% python3 -q
>>> import numpy as np
>>> import numpy.linalg as la
>>> np.set_printoptions(precision=2, suppress=True, linewidth=120, legacy="1.25")
>>> rd = lambda a: np.round(a, 2) + 0
>>> other = np.array([[1, 2, 0], [2, 1, 0], [2, 1, 1]])
>>> data = np.triu(other, 1)
>>> data
array([[0, 2, 0],
       [0, 0, 0],
       [0, 0, 0]])
>>> U, sigma, Vh = la.svd(data)
>>> evecs = Vh[:(sigma > 1e-8).sum()]
>>> rng = np.random.default_rng(17678)
>>> x0 = data[2] + 2 * data[1] + rng.integers(2) * np.eye(3)[0]
>>> x0
array([0., 0., 0.])
>>> rd(la.norm(x0 - evecs.T @ evecs @ x0))
0.0
>>> np.allclose(evecs.T @ evecs @ x0, x0)
True
>>> np.diag(evecs.T @ evecs)
array([0., 1., 0.])
>>> feats = np.loadtxt("m.csv", delimiter=",")
>>> feats
array([[-2.,  2., -2.,  2., -2.,  2.],
       [-1., -1., -1., -1., -1., -1.],
       [-2.,  1., -2.,  1., -2.,  1.],
       [-2.,  2., -2.,  2., -2.,  2.],
       [-1., -1., -1., -1., -1., -1.],
       [-2.,  1., -2.,  1., -2.,  1.]])
>>> # rows 0 and 3 are equal
>>> U, sigma, Vh = la.svd(feats)
>>> rd(sigma)
array([8.74, 3.7 , 0.  , 0.  , 0.  , 0.  ])
>>> other = U[:, :2] @ np.diag(sigma[:2]) @ Vh[:2]
>>> rd(np.abs(feats - other).max())
0.0
>>> la.matrix_rank(feats, rtol=0.05)
2
>>> arr = np.load("test19.npy")
>>> arr
array([[10,  8,  2],
       [ 8,  5,  1],
       [14, 14,  4],
       [ 8,  5,  1],
       [ 8,  5,  1],
       [ 8,  5,  1],
       [ 8,  5,  1],
       [ 8,  5,  1],
       [10,  8,  2],
       [ 8,  5,  1],
       [14, 14,  4]])
>>> gram = np.cov(arr, rowvar=False)
>>> rd(np.corrcoef(arr.T))
array([[1., 1., 1.],
       [1., 1., 1.],
       [1., 1., 1.]])
>>> rd(np.polyfit(arr[:, 1], arr[:, 2], 1))
array([ 0.33, -0.67])
>>> np.argwhere(np.triu(np.abs(np.corrcoef(arr.T)) > 0.8, 1))
array([[0, 1],
       [0, 2],
       [1, 2]])
>>> np.median(arr, axis=0)
array([8., 5., 1.])
>>> U, sigma, Vh = la.svd(arr)
>>> evecs = Vh[:(sigma > 1e-8).sum()]
>>> x0 = arr[7] + 5 * arr[8] + rng.integers(2) * np.eye(3)[2]
>>> x0
array([58., 45., 12.])
>>> la.matrix_rank(np.vstack([arr, x0]))
3
>>> rd(evecs.T @ evecs)
array([[ 0.98,  0.05, -0.12],
       [ 0.05,  0.85,  0.36],
       [-0.12,  0.36,  0.17]])
>>> rd(la.norm(x0 - evecs.T @ evecs @ x0))
0.91
>>> np.allclose(evecs.T @ evecs @ x0, x0)
False
>>> E = np.loadtxt("a.csv", delimiter=",")
>>> E
array([[ 2.,  4., -3., -1.],
       [ 0.,  5.,  3.,  0.],
       [ 0.,  0.,  3.,  1.],
       [ 0.,  0.,  3.,  1.]])
>>> U, sigma, Vh = la.svd(E)
>>> evecs = Vh[:(sigma > 1e-8).sum()]
>>> x0 = E[2] + -2 * E[1] + rng.integers(2) * np.eye(4)[0]
>>> x0
array([  0., -10.,  -3.,   1.])
>>> rd(np.diag(evecs.T @ evecs))
array([0.88, 0.97, 0.92, 0.24])
>>> rd(la.norm(x0 - evecs.T @ evecs @ x0))
0.0
>>> np.allclose(evecs.T @ evecs @ x0, x0)
True
>>> la.matrix_rank(np.vstack([E, x0]))
3
>>> W0 = np.load("w.npy")
>>> W0
array([[2, 7, 7, 2],
       [0, 8, 2, 7],
       [0, 0, 6, 3],
       [0, 0, 0, 0]])
>>> other = np.array([[0, 3, 2], [-3, -1, 2]])
>>> cent = np.kron(other, W0)
>>> rd(la.norm(cent, 2)), rd(la.norm(other, 2) * la.norm(W0, 2))
(56.04, 56.04)
>>> la.matrix_rank(cent)
6
>>> cent
array([[  0,   0,   0,   0,   6,  21,  21,   6,   4,  14,  14,   4],
       [  0,   0,   0,   0,   0,  24,   6,  21,   0,  16,   4,  14],
       [  0,   0,   0,   0,   0,   0,  18,   9,   0,   0,  12,   6],
       [  0,   0,   0,   0,   0,   0,   0,   0,   0,   0,   0,   0],
       [ -6, -21, -21,  -6,  -2,  -7,  -7,  -2,   4,  14,  14,   4],
       [  0, -24,  -6, -21,   0,  -8,  -2,  -7,   0,  16,   4,  14],
       [  0,   0, -18,  -9,   0,   0,  -6,  -3,   0,   0,  12,   6],
       [  0,   0,   0,   0,   0,   0,   0,   0,   0,   0,   0,   0]])
>>> rank = la.matrix_rank(cent)
>>> rank
6
>>> N = la.svd(cent)[2][rank:].T
>>> N.shape
(12, 6)
>>> [int(la.matrix_rank(np.delete(cent, i, axis=0))) for i in range(8)]
[5, 5, 5, 6, 5, 5, 5, 6]
>>> x0 = np.array([-5, -4, 3, 0])
>>> h = np.maximum(W0 @ x0, 0)
>>> np.maximum(W0 @ (3 * x0), 0)
array([ 0,  0, 54,  0])
>>> np.flatnonzero(h > 1e-9)
array([2])
>>> np.maximum(W0 @ x0, 0) - np.maximum(-W0 @ x0, 0)
array([-17, -26,  18,   0])
>>> F = np.load("layer10.npy")
>>> F
array([[1, 1, 0],
       [1, 1, 1],
       [0, 1, 1]])
>>> # symmetric
>>> evals, evecs = la.eigh(F)
>>> x0 = np.array([0, 0, 1])
>>> rd(la.eigvalsh(F[1:, 1:]))
array([0., 2.])
>>> rd(evecs * np.maximum(evals, 0) @ evecs.T)
array([[1.1 , 0.85, 0.1 ],
       [0.85, 1.21, 0.85],
       [0.1 , 0.85, 1.1 ]])
>>> np.abs(F).sum(axis=1).max(), rd(np.abs(evals).max())
(3, 2.41)
>>> M = np.load("case19.npy")
>>> M
array([[0, 1, 1, 0],
       [1, 0, 1, 0],
       [1, 1, 0, 0],
       [0, 0, 0, 0]])
>>> # null space of dimension 1
>>> evals, evecs = la.eigh(M)
>>> x0 = np.array([2, 0, 1, 2])
>>> rd(la.eigvalsh(M[1:, 1:]))
array([-1.,  0.,  1.])
>>> (np.sign(evecs[:, -1].round(6)) == np.sign(evecs[0, -1].round(6))).astype(int)
array([1, 1, 1, 0])
>>> x0 @ M @ x0
4
>>> rd(evecs * np.abs(evals) @ evecs.T)
array([[1.33, 0.33, 0.33, 0.  ],
       [0.33, 1.33, 0.33, 0.  ],
       [0.33, 0.33, 1.33, 0.  ],
       [0.  , 0.  , 0.  , 0.  ]])
>>> np.abs(M).sum(axis=1).max(), rd(np.abs(evals).max())
(2, 2.0)
>>> U, sigma, Vh = la.svd(M)
>>> evecs = Vh[:(sigma > 1e-8).sum()]
>>> x0 = M[1] + 4 * M[0] + rng.integers(2) * np.eye(4)[1]
>>> x0
array([1., 4., 5., 0.])
>>> la.matrix_rank(np.vstack([M, x0]))
3
>>> rd(np.diag(evecs.T @ evecs))
array([1., 1., 1., 0.])
>>> rd(evecs.T @ evecs)
array([[1., 0., 0., 0.],
       [0., 1., 0., 0.],
       [0., 0., 1., 0.],
       [0., 0., 0., 0.]])
>>> rd(la.norm(x0 - evecs.T @ evecs @ x0))
0.0
>>> K = np.load("arr.npy")
>>> K
array([[-17,   4,  -3,   5],
       [ -3,   0,   4,   3],
       [ -3,  -4,  17,   0],
       [ -5,  -4,   1,  42]])
>>> r0 = np.array([0, 0, 0, 3])
>>> other = K + np.outer(r0, np.eye(4)[1])
>>> la.matrix_rank(la.inv(other) - la.inv(K), tol=1e-8)
1
>>> rd(la.det(other) / la.det(K)), rd(1 + la.solve(K, r0)[1])
(0.78, 0.78)
>>> other
array([[-17.,   4.,  -3.,   5.],
       [ -3.,   0.,   4.,   3.],
       [ -3.,  -4.,  17.,   0.],
       [ -5.,  -1.,   1.,  42.]])
>>> other = np.array([[0, 2], [0, 2]])
>>> cent = np.kron(other, K)
>>> la.matrix_rank(cent)
4
>>> rd(la.norm(cent, 2)), rd(la.norm(other, 2) * la.norm(K, 2))
(122.33, 122.33)
>>> cent.shape
(8, 8)
